In [1]: import numpy as np

In [2]: from numpy import linalg as LA

In [3]: np.set_printoptions(precision=4, suppress=True, linewidth=200, floatmode="fixed")

In [4]: feats = np.load("sample1.npy")

In [5]: print(feats)
[[ -7.9874  -4.6826  -1.5940]
 [ -4.1894  -2.4626  -0.8890]
 [  7.2990   4.4144   1.4099]
 [ -4.2445  -2.6198  -0.8701]
 [  6.9910   4.2554   1.3971]
 [  9.3857   5.6163   1.9076]
 [  1.1092   0.6217   0.2269]
 [ -6.6124  -3.9947  -1.3443]
 [  2.7717   1.6344   0.5956]
 [ -1.5243  -0.9860  -0.2975]
 [ -2.5488  -1.4481  -0.4964]
 [ -6.3383  -3.8821  -1.2765]
 [  6.6824   3.9981   1.2995]
 [ 11.3716   6.8029   2.2655]
 [  6.6351   4.0293   1.3200]
 [ -5.6032  -3.4415  -1.0830]
 [  1.5578   0.9618   0.3732]
 [ -1.3408  -0.7943  -0.2462]
 [ -2.4420  -1.5403  -0.4625]
 [ -0.1421  -0.0956  -0.0303]
 [ -5.6020  -3.3905  -1.0857]
 [ -1.9724  -1.3109  -0.3548]
 [ -0.0931  -0.1130  -0.0326]
 [ -8.5718  -5.2126  -1.6968]
 [ -7.2398  -4.2484  -1.4052]
 [  5.3516   3.2027   1.0207]
 [ -0.8550  -0.5092  -0.0802]
 [  2.5897   1.5296   0.4769]
 [-10.2710  -6.1211  -2.0490]]

In [6]: cen = (feats - feats.mean(axis=0)) / feats.std(axis=0)

In [7]: print(np.argwhere(np.abs(cen) > 2))
[[13  0]
 [13  1]
 [13  2]]

In [8]: print(cen.std(axis=0))
[1.0000 1.0000 1.0000]

In [9]: beta = LA.lstsq(np.delete(cen, 0, axis=1), cen[:, 0])[0]

In [10]: print(round(1 - np.var(cen[:, 0] - np.delete(cen, 0, axis=1) @ beta), 4))
0.9998

In [11]: Uu, sig, Vh = LA.svd(feats)

In [12]: print(np.argmax(sig[:-1] / (sig[1:] + 1e-6)) + 1)
1

In [13]: out = Uu[:, :1] @ np.diag(sig[:1]) @ Vh[:1]

In [14]: print(LA.matrix_rank(feats, rtol=0.05))
1

In [15]: print(round(LA.norm(feats - out) / LA.norm(feats), 4))
0.0089

In [16]: print(round(float(LA.norm(feats - out, 2)), 4), np.round(sig[1], 4))
0.2747 0.2747

In [17]: idx = feats[:, 0] > np.median(feats[:, 0])

In [18]: f = feats[idx].mean(axis=0) - feats[~idx].mean(axis=0)

In [19]: print(np.round((((feats - feats.mean(axis=0)) @ f > 0) == idx).mean(), 4))
0.9655

In [20]: print(((feats - feats.mean(axis=0)) @ f > 0).astype(int))
[0 0 1 0 1 1 1 0 1 0 0 0 1 1 1 0 1 0 0 1 0 0 1 0 0 1 0 1 0]

In [21]: print(f)
[9.4317 5.6720 1.8779]

In [22]: print(np.argsort(-np.abs(f).round(6), kind="stable"))
[0 1 2]

In [23]: arr = np.load("dump.npy")

In [24]: print(arr)
[[ 5  0  0  0  0]
 [ 0  1 -8  0 -8]
 [ 0 -3  4  0 -1]
 [ 0  0  0  4  0]
 [ 0 -1  2  0  9]]

In [25]: out = arr[0, 0] * arr[1:] - np.outer(arr[1:, 0], arr[0])

In [26]: print(out)
[[  0   5 -40   0 -40]
 [  0 -15  20   0  -5]
 [  0   0   0  20   0]
 [  0  -5  10   0  45]]

In [27]: print(arr[:, 0] / arr[0, 0])
[1.0000 0.0000 0.0000 0.0000 0.0000]

In [28]: print(LA.matrix_rank(out), LA.matrix_rank(arr))
4 5
